$ python -q
>>> import numpy as np
>>> from numpy import linalg as LA
>>> np.set_printoptions(suppress=True, linewidth=100)
>>> data = np.load("dump.npy")
>>> data.round(2)
array([[ 0.99, -0.01, -0.04, -0.02, -0.02, -0.01, -0.02, -0.01, -0.06, -0.04, -0.06, -0.06, -0.04],
       [-0.01,  0.99, -0.04, -0.02, -0.02, -0.01, -0.02, -0.01, -0.06, -0.04, -0.06, -0.06, -0.04],
       [-0.04, -0.04,  0.8 , -0.12, -0.12, -0.04, -0.12, -0.04, -0.28, -0.2 , -0.28, -0.28, -0.2 ],
       [-0.02, -0.02, -0.12,  0.93, -0.07, -0.02, -0.07, -0.02, -0.17, -0.12, -0.17, -0.17, -0.12],
       [-0.02, -0.02, -0.12, -0.07,  0.93, -0.02, -0.07, -0.02, -0.17, -0.12, -0.17, -0.17, -0.12],
       [-0.01, -0.01, -0.04, -0.02, -0.02,  0.99, -0.02, -0.01, -0.06, -0.04, -0.06, -0.06, -0.04],
       [-0.02, -0.02, -0.12, -0.07, -0.07, -0.02,  0.93, -0.02, -0.17, -0.12, -0.17, -0.17, -0.12],
       [-0.01, -0.01, -0.04, -0.02, -0.02, -0.01, -0.02,  0.99, -0.06, -0.04, -0.06, -0.06, -0.04],
       [-0.06, -0.06, -0.28, -0.17, -0.17, -0.06, -0.17, -0.06,  0.61, -0.28, -0.39, -0.39, -0.28],
       [-0.04, -0.04, -0.2 , -0.12, -0.12, -0.04, -0.12, -0.04, -0.28,  0.8 , -0.28, -0.28, -0.2 ],
       [-0.06, -0.06, -0.28, -0.17, -0.17, -0.06, -0.17, -0.06, -0.39, -0.28,  0.61, -0.39, -0.28],
       [-0.06, -0.06, -0.28, -0.17, -0.17, -0.06, -0.17, -0.06, -0.39, -0.28, -0.39,  0.61, -0.28],
       [-0.04, -0.04, -0.2 , -0.12, -0.12, -0.04, -0.12, -0.04, -0.28, -0.2 , -0.28, -0.28,  0.8 ]])
>>> rng = np.random.default_rng(24351)
>>> idx = rng.permutation(13)
>>> Y = data[:, idx] * rng.choice([-1, 1], 13)
>>> print(Y.round(2))
[[-0.99  0.02  0.02 -0.04 -0.01 -0.01  0.06  0.06  0.06 -0.02 -0.01  0.04 -0.04]
 [ 0.01  0.02  0.02 -0.04  0.99 -0.01  0.06  0.06  0.06 -0.02 -0.01  0.04 -0.04]
 [ 0.04  0.12  0.12 -0.2  -0.04 -0.04  0.28  0.28  0.28 -0.12 -0.04 -0.8  -0.2 ]
 [ 0.02  0.07 -0.93 -0.12 -0.02 -0.02  0.17  0.17  0.17 -0.07 -0.02  0.12 -0.12]
 [ 0.02 -0.93  0.07 -0.12 -0.02 -0.02  0.17  0.17  0.17 -0.07 -0.02  0.12 -0.12]
 [ 0.01  0.02  0.02 -0.04 -0.01  0.99  0.06  0.06  0.06 -0.02 -0.01  0.04 -0.04]
 [ 0.02  0.07  0.07 -0.12 -0.02 -0.02  0.17  0.17  0.17  0.93 -0.02  0.12 -0.12]
 [ 0.01  0.02  0.02 -0.04 -0.01 -0.01  0.06  0.06  0.06 -0.02  0.99  0.04 -0.04]
 [ 0.06  0.17  0.17 -0.28 -0.06 -0.06  0.39 -0.61  0.39 -0.17 -0.06  0.28 -0.28]
 [ 0.04  0.12  0.12  0.8  -0.04 -0.04  0.28  0.28  0.28 -0.12 -0.04  0.2  -0.2 ]
 [ 0.06  0.17  0.17 -0.28 -0.06 -0.06 -0.61  0.39  0.39 -0.17 -0.06  0.28 -0.28]
 [ 0.06  0.17  0.17 -0.28 -0.06 -0.06  0.39  0.39 -0.61 -0.17 -0.06  0.28 -0.28]
 [ 0.04  0.12  0.12 -0.2  -0.04 -0.04  0.28  0.28  0.28 -0.12 -0.04  0.2   0.8 ]]
>>> Uu, _, vt = LA.svd(data.T @ Y)
>>> idx
array([ 0,  4,  3,  9,  1,  5, 10,  8, 11,  6,  7,  2, 12])
